$ ipython --no-banner

In [1]: import numpy as np

In [2]: import numpy.linalg as la

In [3]: np.set_printoptions(suppress=True, linewidth=120)

In [4]: data = np.load("x.npy")

In [5]: data
Out[5]: 
array([[-0.228,  0.619, -0.523, -0.692, -0.301],
       [-0.516,  1.214, -0.8  , -0.505,  2.63 ],
       [-2.501,  1.365,  0.639, -0.004,  0.258],
       [ 0.44 ,  0.207, -2.696, -0.17 ,  2.033],
       [-1.782, -1.759,  0.61 , -0.22 , -1.5  ],
       [-0.208,  0.275,  0.28 , -0.683, -0.622],
       [ 0.63 , -0.494, -0.261, -1.239, -0.084],
       [ 0.809,  0.041,  0.76 ,  1.24 , -1.237]])

In [6]: other = np.c_[data[:, :3] @ np.array([[0, 0, -1], [-1, 2, 1], [0, 0, 2]]), np.array([-1, 1, 5, -4, -7, 6, 0, 7])]

In [7]: other.round(3)
Out[7]: 
array([[-0.619,  1.238, -0.199, -1.   ],
       [-1.214,  2.428,  0.13 ,  1.   ],
       [-1.365,  2.73 ,  5.144,  5.   ],
       [-0.207,  0.414, -5.625, -4.   ],
       [ 1.759, -3.518,  1.243, -7.   ],
       [-0.275,  0.55 ,  1.043,  6.   ],
       [ 0.494, -0.988, -1.646,  0.   ],
       [-0.041,  0.082,  0.752,  7.   ]])

In [8]: la.matrix_rank(other)
Out[8]: np.int64(3)

In [9]: np.round(la.norm(la.qr(data)[0].T @ other, axis=0) ** 2 / ((other ** 2).sum(axis=0) + 1e-12), 3)
Out[9]: array([1.   , 1.   , 1.   , 0.775])

In [10]: la.matrix_rank(np.c_[data, other])
Out[10]: np.int64(6)

In [11]: P = data @ la.solve(data.T @ data, data.T)

In [12]: np.round(np.diag(P), 3)
Out[12]: array([0.554, 0.636, 0.773, 0.908, 0.867, 0.279, 0.506, 0.477])

In [13]: la.matrix_rank(np.eye(8) - P)
Out[13]: np.int64(3)

In [14]: np.trace(P)
Out[14]: np.float64(5.0)

In [15]: np.round(P @ data[:, 0], 3)
Out[15]: array([-0.228, -0.516, -2.501,  0.44 , -1.782, -0.208,  0.63 ,  0.809])

In [16]: x0 = np.array([8, 7, 7, 2, 9])

In [17]: target = data @ x0

In [18]: np.round(la.lstsq(data, target)[0], 3)
Out[18]: array([8., 7., 7., 2., 9.])

In [19]: target.round(3)
Out[19]: array([ -5.245,  21.43 ,  -3.666,   4.054, -36.239,  -4.743,  -3.479,   3.426])

In [20]: rng = np.random.default_rng(2461)

In [21]: target = target + 0.02 * rng.normal(size=8)

In [22]: target.round(3)
Out[22]: array([ -5.255,  21.412,  -3.68 ,   4.039, -36.225,  -4.716,  -3.49 ,   3.407])

In [23]: coef, *_ = la.lstsq(data, target)

In [24]: coef.round(3)
Out[24]: array([8.   , 6.993, 7.004, 1.994, 8.998])

In [25]: [round(float(la.norm(la.solve(data.T @ data + lam * np.eye(5), data.T @ target))), 2) for lam in (0, 1, 10, 100)]
Out[25]: [15.71, 12.79, 6.33, 1.39]

In [26]: coef.round()
Out[26]: array([8., 7., 7., 2., 9.])

In [27]: th = np.radians(72)

In [28]: Rm = np.eye(5)

In [29]: Rm[2, 2] = Rm[4, 4] = np.cos(th)

In [30]: Rm[2, 4], Rm[4, 2] = -np.sin(th), np.sin(th)

In [31]: Rm.round(3)
Out[31]: 
array([[ 1.   ,  0.   ,  0.   ,  0.   ,  0.   ],
       [ 0.   ,  1.   ,  0.   ,  0.   ,  0.   ],
       [ 0.   ,  0.   ,  0.309,  0.   , -0.951],
       [ 0.   ,  0.   ,  0.   ,  1.   ,  0.   ],
       [ 0.   ,  0.   ,  0.951,  0.   ,  0.309]])

In [32]: other = data @ Rm.T

In [33]: np.round(la.det(Rm), 3), round(float(np.trace(Rm)), 3)
Out[33]: (np.float64(1.0), 3.618)

In [34]: np.allclose(data @ data.T, other @ other.T)
Out[34]: True

In [35]: np.round(np.abs(other - data).max(axis=0), 3)
Out[35]: array([0.   , 0.   , 1.948, 0.   , 3.969])

In [36]: np.round(la.svd(data, compute_uv=False), 3), np.round(la.svd(other, compute_uv=False), 3)
Out[36]: 
(array([5.   , 3.5  , 2.45 , 1.715, 1.201]),
 array([5.   , 3.5  , 2.45 , 1.715, 1.201]))

In [37]: W0 = np.loadtxt("a.csv", delimiter=",")

In [38]: W0
Out[38]: 
array([[0., 0., 0., 0., 0., 0.],
       [0., 1., 0., 0., 0., 0.],
       [0., 0., 3., 0., 0., 0.],
       [0., 0., 0., 0., 0., 0.],
       [0., 0., 0., 0., 0., 0.],
       [0., 0., 0., 0., 0., 3.]])

In [39]: # looks like rank 3

In [40]: vals, evecs = la.eigh(W0)

In [41]: vals
Out[41]: array([0., 0., 0., 1., 3., 3.])

In [42]: np.unique(vals.round(6) + 0, return_counts=True)[1]
Out[42]: array([3, 1, 2])
